% python3 -q
>>> import numpy as np
>>> import numpy.linalg as la
>>> np.set_printoptions(suppress=True, linewidth=120)
>>> rnd = lambda a: np.round(a, 1) + 0
>>> m1 = np.load("case15.npy")
>>> print(m1)
[[-0.8 -0.1 -1.  -1.  -0.9  0.8 -1. ]
 [-0.6  0.6  0.2  0.4  1.  -1.   1. ]
 [-0.4  1.   0.1 -0.4 -0.8 -0.4  1. ]
 [ 0.  -1.  -1.  -0.7 -0.9  1.  -1. ]
 [ 0.3 -1.   1.   0.7  1.  -0.8 -1. ]
 [ 0.9 -1.   0.5  1.   1.  -0.8  1. ]
 [-0.9  1.  -1.  -1.  -1.   0.9 -1. ]
 [-0.3  0.8  1.  -0.7  0.5 -0.4 -1. ]
 [ 0.6  0.2  0.8  0.7 -0.2  0.1  0.8]
 [ 0.3  0.   0.1  0.8  0.5 -0.4  1. ]
 [ 0.4 -0.9  0.5  0.7  0.9 -0.1 -0.6]
 [-0.1  0.8  1.   0.9  1.  -1.   1. ]
 [ 0.6 -1.   0.   0.7  0.9  0.6 -1. ]
 [ 0.6  0.3  1.   0.9  1.  -0.9  1. ]
 [ 0.3 -1.  -0.9  0.8  0.7  0.1  0.8]
 [ 0.3  0.6  0.8  0.  -0.6  0.2 -0.2]
 [ 0.8 -1.  -1.   0.8 -0.8  1.  -0.9]
 [-0.1  0.9  1.   0.6  1.  -1.   0.9]
 [-0.2 -0.1 -0.9 -1.  -1.   1.  -1. ]
 [-0.6  0.8 -0.6 -0.9 -0.8  0.1 -0.6]
 [ 0.2 -0.9  0.9  1.   1.  -1.   1. ]
 [-0.2  1.  -0.1 -1.  -1.   0.9 -0.5]
 [ 0.2 -0.6  0.1 -0.5 -0.8  0.8 -1. ]
 [ 0.9 -1.  -0.7  1.   0.8 -0.3  1. ]
 [ 0.5  0.9  0.9 -0.8 -1.   0.9 -1. ]
 [-0.4  1.   1.  -0.4  0.6 -0.9  0.7]
 [-0.8  0.2 -1.  -1.  -1.   0.8 -1. ]
 [-0.3 -0.8 -0.6 -0.3  0.6  0.1 -0.9]
 [ 0.8  0.1  1.   1.   1.  -0.9  1. ]
 [ 0.1  0.7  0.7 -0.2 -0.6  0.1  0. ]
 [ 0.7  0.5  1.   1.   1.  -1.   1. ]
 [-0.6  1.  -1.  -0.8 -1.   0.4  0.9]
 [-0.3  0.3  1.   0.2  1.  -1.  -0.9]
 [ 0.  -0.2  1.   0.9  1.  -1.   0.8]
 [-0.7  0.9 -0.8 -1.  -1.   0.5 -0.9]
 [ 0.4 -1.  -1.  -0.4 -0.9  1.  -1. ]
 [-0.4 -0.3  0.8  0.7  1.  -1.   0.9]
 [-0.9  0.9 -0.6 -0.9  0.2 -0.8 -0.4]
 [ 1.  -1.   1.   1.   1.  -0.5  0.9]
 [ 0.2  1.   0.7  0.1 -0.9 -0.3  1. ]
 [ 0.  -0.5  0.   0.5  0.7 -0.4  0.6]]
>>> dist = la.norm(m1[:, None] - m1[None], axis=-1)
>>> print(np.flatnonzero(dist[28] < dist.mean() / 2))
[ 5  9 11 13 17 20 28 30 33 36 38]
>>> print(la.matrix_rank(dist ** 2))
9
>>> print(dist.mean(axis=1).argmax())
6
